% python3 -q
>>> import numpy as np
>>> from numpy import linalg as LA
>>> np.set_printoptions(suppress=True, linewidth=120)
>>> K = np.load("w.npy")
>>> K
array([[ 1,  0,  0],
       [ 0, -1,  0],
       [ 0,  0,  0]])
>>> # null space of dimension 1
>>> w, evecs = LA.eigh(K)
>>> x0 = np.array([0, 4, -2])
>>> np.abs(K).sum(axis=1).max(), np.abs(w).max()
(np.int64(1), np.float64(1.0))
>>> evecs * np.abs(w) @ evecs.T
array([[1., 0., 0.],
       [0., 1., 0.],
       [0., 0., 0.]])
>>> x0 @ K @ x0 / (x0 @ x0), w[0], w[-1]
(np.float64(-0.8), np.float64(-1.0), np.float64(1.0))
>>> x0 @ K @ x0
np.int64(-16)
>>> rng = np.random.default_rng(447)
>>> idx = rng.permutation(3)
>>> idx
array([2, 1, 0])
>>> out = K[idx][:, idx]
>>> np.trace(out)
np.int64(0)
>>> np.allclose(out, K)
False
>>> np.round(LA.det(out), 2), np.round(LA.det(K[idx]), 2)
(np.float64(0.0), np.float64(0.0))
>>> np.round(LA.norm(K, axis=0), 2)
array([1., 1., 0.])
>>> K @ K.T
array([[1, 0, 0],
       [0, 1, 0],
       [0, 0, 0]])
>>> data = np.loadtxt("case2.csv", delimiter=",")
>>> data.round(2)
array([[ 0.5 ,  0.5 , -0.06],
       [ 0.5 ,  0.5 , -0.06],
       [-0.06, -0.06,  0.01]])
>>> # projection: eigenvalues are 0 or 1
>>> w, evecs = LA.eigh(data)
>>> np.round(LA.eigvalsh(data @ data), 2) + 0
array([0., 0., 1.])
>>> (w > 1e-8).sum(), (w < -1e-8).sum()
(np.int64(1), np.int64(0))
>>> np.round(w.sum(), 2), np.trace(data)
(np.float64(1.0), np.float64(1.0))
>>> np.round(np.abs(evecs[:, -1]), 2)
array([0.7 , 0.7 , 0.08])
>>> rk = LA.matrix_rank(data)
>>> rk
np.int64(1)
>>> ns = LA.svd(data)[2][rk:].T
>>> np.round(data @ ns, 2) + 0
array([[0., 0.],
       [0., 0.],
       [0., 0.]])
>>> LA.matrix_rank(data.T @ data), LA.matrix_rank(data @ data.T)
(np.int64(1), np.int64(1))
>>> np.round(ns @ ns.T, 2)
array([[ 0.5 , -0.5 ,  0.06],
       [-0.5 ,  0.5 ,  0.06],
       [ 0.06,  0.06,  0.99]])
>>> [int(LA.matrix_rank(data[:i])) for i in range(1, len(data) + 1)]
[1, 1, 1]
>>> [int(LA.matrix_rank(np.delete(data, i, axis=0))) for i in range(3)]
[1, 1, 1]
>>> out = data / np.sqrt((data ** 2).mean(axis=1, keepdims=True))
>>> out[2].round(2)
array([-1.22, -1.22,  0.14])
>>> np.round(data - data.mean(axis=1, keepdims=True), 2)
array([[ 0.18,  0.18, -0.37],
       [ 0.18,  0.18, -0.37],
       [-0.02, -0.02,  0.04]])
>>> J = np.load("dump.npy")
>>> J
array([[-2,  0,  0,  0],
       [ 0,  0,  0,  1],
       [ 0,  0, -1,  0],
       [ 0,  1,  0,  0]])
>>> # splits into 3 blocks
>>> np.einsum("ij,ji->", J, J)
np.int64(7)
>>> round(LA.det(J.T), 2)
np.float64(-2.0)
>>> np.poly(J)
array([ 1.,  3.,  1., -3., -2.])
>>> np.kron(np.eye(2, dtype=int), J)
array([[-2,  0,  0,  0,  0,  0,  0,  0],
       [ 0,  0,  0,  1,  0,  0,  0,  0],
       [ 0,  0, -1,  0,  0,  0,  0,  0],
       [ 0,  1,  0,  0,  0,  0,  0,  0],
       [ 0,  0,  0,  0, -2,  0,  0,  0],
       [ 0,  0,  0,  0,  0,  0,  0,  1],
       [ 0,  0,  0,  0,  0,  0, -1,  0],
       [ 0,  0,  0,  0,  0,  1,  0,  0]])
>>> round(float(LA.det(2 * J)), 2), round(float(LA.det(J)), 2)
(-32.0, -2.0)
>>> np.round(LA.det(J[::-1]), 2)
np.float64(-2.0)
>>> w, evecs = LA.eigh(J)
>>> w
array([-2., -1., -1.,  1.])
>>> w.sum(), np.trace(J)
(np.float64(-3.0), np.int64(-3))
>>> np.round(LA.svd(J, compute_uv=False), 2)
array([2., 1., 1., 1.])
>>> np.round(evecs.T @ evecs, 2) + 0
array([[1., 0., 0., 0.],
       [0., 1., 0., 0.],
       [0., 0., 1., 0.],
       [0., 0., 0., 1.]])
>>> [round(float(LA.det(J[:i, :i])), 2) + 0 for i in range(1, 5)]
[-2.0, 0.0, 0.0, -2.0]
>>> np.all(LA.eigvalsh(J) > 0)
np.False_
>>> round(LA.eigvalsh(J).min(), 2)
np.float64(-2.0)
>>> f = np.array([-1, 0, 2])
>>> M = f[np.abs(np.subtract.outer(np.arange(3), np.arange(3)))]
>>> M
array([[-1,  0,  2],
       [ 0, -1,  0],
       [ 2,  0, -1]])
>>> w, evecs = LA.eigh(M)
>>> (w > 1e-8).sum(), (w < -1e-8).sum()
(np.int64(1), np.int64(2))
>>> w
array([-3., -1.,  1.])
>>> np.round(LA.eigvalsh(M + -2 * np.eye(3)), 2)
array([-5., -3., -1.])
>>> W = np.array([[-2, -1, 1, 0, -1], [3, -3, -3, -2, 1], [-1, 2, 3, -1, 0]])
>>> coef = np.array([0, 0, 1, 0, 0])
>>> act = np.maximum(M @ W + coef, 0)
>>> np.round((act > 0).mean(axis=0), 2)
array([0.  , 0.67, 0.67, 0.67, 0.33])
>>> (act > 0).astype(int)
array([[0, 1, 1, 0, 1],
       [0, 1, 1, 1, 0],
       [0, 0, 0, 1, 0]])
>>> LA.matrix_rank(act)
np.int64(3)
>>> act
array([[0, 5, 6, 0, 1],
       [0, 3, 4, 2, 0],
       [0, 0, 0, 1, 0]])
>>> C = np.array([[1, -2, 2], [3, 2, 3], [3, 1, -2], [1, 0, 1], [-2, 0, -2]])
>>> W @ C
array([[  0,   3,  -7],
       [-19, -15,  -1],
       [ 13,   9,  -3]])
>>> (act @ C).round(6).argmax(axis=1)
array([0, 0, 0])
>>> w, evecs = LA.eig(M)
>>> w.round(2)
array([ 1., -3., -1.])
>>> np.round(np.sort(LA.eigvals(M.T)), 2)
array([-3., -1.,  1.])
>>> np.round(M @ evecs[:, 0] - w[0] * evecs[:, 0], 2) + 0
array([0., 0., 0.])
>>> round(float(np.prod(w)), 2)
3.0
>>> np.round(np.sort(LA.eigvals(M @ M)), 2)
array([1., 1., 9.])
>>> m1 = np.loadtxt("a.csv", delimiter=",")
>>> m1
array([[ 6.95,  2.83,  0.02,  1.92,  5.99],
       [ 7.02,  2.98,  0.11,  2.01,  6.05],
       [ 7.05,  2.98, -0.16,  2.11,  6.05],
       [ 7.02,  2.93, -0.07,  1.91,  6.03],
       [ 3.1 ,  7.87,  0.11,  0.88,  9.07],
       [ 3.  ,  7.92,  0.02,  1.02,  8.97],
       [ 3.01,  7.88,  0.13,  0.96,  8.86],
       [ 3.03,  8.09, -0.04,  1.08,  8.97],
       [ 6.98, -0.01,  9.05,  6.87,  1.96],
       [ 7.01, -0.04,  8.88,  6.98,  1.92],
       [ 7.  , -0.09,  9.1 ,  7.05,  1.91],
       [ 6.84,  0.  ,  9.04,  6.94,  2.02]])
>>> f, g = m1[7], m1[9]
>>> round(float(f @ g), 2)
45.32
>>> np.round(f @ f, 2)
np.float64(156.26)
>>> p = (f @ g) / (f @ f) * f
>>> round(float(LA.norm(f + g) ** 2 + LA.norm(f - g) ** 2), 2)
673.32
>>> (g - p) @ f
np.float64(0.0)
